>>> import numpy as np
>>> np.set_printoptions(precision=1, suppress=True, linewidth=200)
>>> rnd = lambda a: np.round(a, 1) + 0
>>> feats = np.loadtxt("x.csv", delimiter=",")
>>> rnd(feats)
array([[ 0.7, -0.2, -0.3, -0.5, -0.2, -0.2, -0.1, -0.3,  0.1],
       [-0.2,  0.9, -0.2, -0.3, -0.1, -0.1,  0. , -0.2,  0. ],
       [-0.3, -0.2,  0.7, -0.5, -0.2, -0.2, -0.1, -0.3,  0.1],
       [-0.5, -0.3, -0.5,  0.4, -0.3, -0.3, -0.1, -0.5,  0.1],
       [-0.2, -0.1, -0.2, -0.3,  0.9, -0.1,  0. , -0.2,  0. ],
       [-0.2, -0.1, -0.2, -0.3, -0.1,  0.9,  0. , -0.2,  0. ],
       [-0.1,  0. , -0.1, -0.1,  0. ,  0. ,  1. , -0.1,  0. ],
       [-0.3, -0.2, -0.3, -0.5, -0.2, -0.2, -0.1,  0.7,  0.1],
       [ 0.1,  0. ,  0.1,  0.1,  0. ,  0. ,  0. ,  0.1,  1. ]])
>>> # columns are unit length and at right angles
>>> u = np.array([5, 5, 5])
>>> rnd(np.cross(feats[0, :3], feats[4, :3]))
array([ 0. ,  0.2, -0.1])
>>> rnd(np.polyval(u, feats[0]))
array([10.6,  4.2,  3.9,  3.8,  4.2,  4.2,  4.7,  3.9,  5.3])
>>> rnd(np.convolve(feats[0], u))
array([ 3.4,  2.4,  0.8, -4.9, -4.9, -4.2, -2.3, -2.9, -1.6, -1.3,  0.3])
>>> rnd(np.correlate(feats[0], feats[4], "full"))
array([ 0. , -0.1,  0. ,  0. ,  0.7, -0.3, -0.3, -0.3,  0. ,  0.1,  0.2, -0.1,  0.2,  0.1,  0. ,  0.1,  0. ])
>>> ev, vecs = np.linalg.eigh(feats)
>>> rnd(vecs @ np.diag(ev) @ vecs.T)
array([[ 0.7, -0.2, -0.3, -0.5, -0.2, -0.2, -0.1, -0.3,  0.1],
       [-0.2,  0.9, -0.2, -0.3, -0.1, -0.1,  0. , -0.2,  0. ],
       [-0.3, -0.2,  0.7, -0.5, -0.2, -0.2, -0.1, -0.3,  0.1],
       [-0.5, -0.3, -0.5,  0.4, -0.3, -0.3, -0.1, -0.5,  0.1],
       [-0.2, -0.1, -0.2, -0.3,  0.9, -0.1,  0. , -0.2,  0. ],
       [-0.2, -0.1, -0.2, -0.3, -0.1,  0.9,  0. , -0.2,  0. ],
       [-0.1,  0. , -0.1, -0.1,  0. ,  0. ,  1. , -0.1,  0. ],
       [-0.3, -0.2, -0.3, -0.5, -0.2, -0.2, -0.1,  0.7,  0.1],
       [ 0.1,  0. ,  0.1,  0.1,  0. ,  0. ,  0. ,  0.1,  1. ]])
>>> (ev > 1e-8).sum(), (ev < -1e-8).sum()
(np.int64(8), np.int64(1))
>>> rnd(np.linalg.eigvalsh(feats @ feats))
array([1., 1., 1., 1., 1., 1., 1., 1., 1.])
>>> rnd(vecs.T @ feats @ vecs)
array([[-1.,  0.,  0.,  0.,  0.,  0.,  0.,  0.,  0.],
       [ 0.,  1.,  0.,  0.,  0.,  0.,  0.,  0.,  0.],
       [ 0.,  0.,  1.,  0.,  0.,  0.,  0.,  0.,  0.],
       [ 0.,  0.,  0.,  1.,  0.,  0.,  0.,  0.,  0.],
       [ 0.,  0.,  0.,  0.,  1.,  0.,  0.,  0.,  0.],
       [ 0.,  0.,  0.,  0.,  0.,  1.,  0.,  0.,  0.],
       [ 0.,  0.,  0.,  0.,  0.,  0.,  1.,  0.,  0.],
       [ 0.,  0.,  0.,  0.,  0.,  0.,  0.,  1.,  0.],
       [ 0.,  0.,  0.,  0.,  0.,  0.,  0.,  0.,  1.]])
>>> np.unique(ev.round(6) + 0, return_counts=True)[1]
array([1, 8])
>>> rnd(ev)
array([-1.,  1.,  1.,  1.,  1.,  1.,  1.,  1.,  1.])
>>> rnd(ev.sum()), np.trace(feats)
(np.float64(7.0), np.float64(7.0))
>>> try:
...     np.linalg.cholesky(feats)
... except np.linalg.LinAlgError as e:
...     print("failed:", e)
... 
failed: Matrix is not positive definite
>>> np.all(np.linalg.eigvalsh(feats) > 0)
np.False_
>>> M = np.load("w.npy")
>>> M
array([[  0.3,  -1.2,  -0.9,  -1.5,   1.5,   0.4,  17. ,  -2.9,  -2.8,  -1. ,  -0.3,   0. ,   0.1,   0.5],
       [ -0.4,  -0.5,   0.1,   0.7,   0.1,   1.4,  -2. ,   0.2,   0.4,  -0.7,   0.5,   1.3,  -1. ,  -0.5],
       [ -0.7,   0.8,  -0.3,  -0.2,   1.2,   0. , -14. ,   1.1,   0.4,   0.5,   0.2,  -1.4,   1.3,  -0.5],
       [  0.7,   0.9,   0.7,  -0.6,   0.8,  -1.3, -13. ,   0. ,   1.1,   0.7,  -0.8,  -0.4,   0.1,   0. ],
       [ -0.9,  -1.3,   1.2,  -0.1,   0.2,  -1.1,  23. ,   0.1,  -0.7,   1.6,  -3.1,   1.6,  -0.5,  -0.3],
       [ -0.3,   0.1,  -0.7,   0.1,   0. ,   0.9, -14. ,   0.3,  -1.1,  -1. ,   1.4,  -0.5,   1.1,   0.8],
       [ -1.2,  -1.6,   0. ,   0.9,  -1.2,  -0.8,  -7. ,   0.6,   0.5,   1.6,  -1.3,   0.3,  -0.3,   1.3],
       [ -0.2,   0.3,   0.2,  -0.1,  -1.3,  -1.5,  -3. ,  -0.4,  -0.4,  -0.5,   1. ,  -0.8,  -1.3,  -2.7],
       [ -0.7,   1.1,  -0.2,  -0.2,   1.1,   0.6,  -5. ,  -1.8,   0.3,   0.3,  -1.3,  -1.2,  -0.8,  -1.7],
       [  0.5,   1.7,   1.4,   1.2,   0.4,   1.7,  -5. ,  -1. ,  -0.8,  -1.1,   0.6,  -1.4,   2.7,  -1. ],
       [  1.1,   0.1,   0. ,  -1.2,  -1.3,  -0.5,  -7. ,  -1.6,   1.2,  -0.1,   1.2,  -0.2,  -0.4,  -0.1],
       [ -1.1,   0.3,  -0.9,   1.6,  -0.1,  -1.2,  -1. ,  -1.9,  -1.3,  -1.1,  -0.5,  -0.3,  -0.8,   0.1]])
>>> # column 6 is much longer than the rest
>>> other = M / np.linalg.norm(M, axis=1, keepdims=True)
>>> cov = other @ other.T
>>> (cov - 2 * np.eye(12)).round(6).argmax(axis=1)
array([ 4,  5,  3,  2,  0,  2,  3, 10,  3,  5,  3,  8])
>>> rnd(cov[7])
array([-0.6,  0.4,  0.6,  0.6, -0.6,  0.6,  0.4,  1. ,  0.6,  0.4,  0.7,  0.4])
>>> def softmax(z):
...     e = np.exp(z - z.max(axis=-1, keepdims=True))
...     return e / e.sum(axis=-1, keepdims=True)
... 
>>> rnd(softmax(M[10]))
array([0.2, 0.1, 0.1, 0. , 0. , 0. , 0. , 0. , 0.2, 0.1, 0.2, 0. , 0. , 0.1])
>>> rnd(softmax(M[10] + -2))
array([0.2, 0.1, 0.1, 0. , 0. , 0. , 0. , 0. , 0.2, 0.1, 0.2, 0. , 0. , 0.1])
>>> rnd(softmax(M).sum(axis=1))
array([1., 1., 1., 1., 1., 1., 1., 1., 1., 1., 1., 1.])
>>> rnd(softmax(10 * M[10]))
array([0.2, 0. , 0. , 0. , 0. , 0. , 0. , 0. , 0.4, 0. , 0.4, 0. , 0. , 0. ])
>>> att = M @ M.T / np.sqrt(14)
>>> rnd(softmax(att)[10] @ M)
array([ -0.3,   0.5,  -0.3,  -0.1,   0.5,   0.2, -13.8,   0.5,  -0.3,  -0.2,   0.7,  -0.8,   1. ,   0.3])
>>> rnd(softmax(att))
array([[0. , 0. , 0. , 0. , 1. , 0. , 0. , 0. , 0. , 0. , 0. , 0. ],
       [0. , 0. , 0.3, 0.1, 0. , 0.6, 0. , 0. , 0. , 0. , 0. , 0. ],
       [0. , 0. , 0.8, 0. , 0. , 0.2, 0. , 0. , 0. , 0. , 0. , 0. ],
       [0. , 0. , 0.8, 0.1, 0. , 0.1, 0. , 0. , 0. , 0. , 0. , 0. ],
       [0. , 0. , 0. , 0. , 1. , 0. , 0. , 0. , 0. , 0. , 0. , 0. ],
       [0. , 0. , 0.2, 0. , 0. , 0.8, 0. , 0. , 0. , 0. , 0. , 0. ],
       [0. , 0. , 0.5, 0.1, 0. , 0.3, 0. , 0. , 0. , 0. , 0. , 0. ],
       [0. , 0. , 0.4, 0.2, 0. , 0.3, 0. , 0. , 0. , 0. , 0. , 0. ],
       [0. , 0. , 0.7, 0.2, 0. , 0.1, 0. , 0. , 0. , 0. , 0. , 0. ],
       [0. , 0. , 0.4, 0. , 0. , 0.6, 0. , 0. , 0. , 0. , 0. , 0. ],
       [0. , 0. , 0.3, 0.2, 0. , 0.5, 0. , 0. , 0. , 0. , 0. , 0. ],
       [0. , 0. , 0.1, 0.1, 0. , 0.3, 0. , 0. , 0.1, 0. , 0. , 0.3]])
>>> rnd(softmax(att + np.triu(np.full(att.shape, -np.inf), 1)))
array([[1. , 0. , 0. , 0. , 0. , 0. , 0. , 0. , 0. , 0. , 0. , 0. ],
       [0. , 1. , 0. , 0. , 0. , 0. , 0. , 0. , 0. , 0. , 0. , 0. ],
       [0. , 0. , 1. , 0. , 0. , 0. , 0. , 0. , 0. , 0. , 0. , 0. ],
       [0. , 0. , 0.9, 0.1, 0. , 0. , 0. , 0. , 0. , 0. , 0. , 0. ],
       [0. , 0. , 0. , 0. , 1. , 0. , 0. , 0. , 0. , 0. , 0. , 0. ],
       [0. , 0. , 0.2, 0. , 0. , 0.8, 0. , 0. , 0. , 0. , 0. , 0. ],
       [0. , 0. , 0.5, 0.1, 0. , 0.3, 0. , 0. , 0. , 0. , 0. , 0. ],
       [0. , 0. , 0.4, 0.3, 0. , 0.3, 0. , 0. , 0. , 0. , 0. , 0. ],
       [0. , 0. , 0.7, 0.2, 0. , 0.1, 0. , 0. , 0. , 0. , 0. , 0. ],
       [0. , 0. , 0.4, 0. , 0. , 0.6, 0. , 0. , 0. , 0. , 0. , 0. ],
       [0. , 0. , 0.3, 0.2, 0. , 0.5, 0. , 0. , 0. , 0. , 0. , 0. ],
       [0. , 0. , 0.1, 0.1, 0. , 0.3, 0. , 0. , 0.1, 0. , 0. , 0.3]])
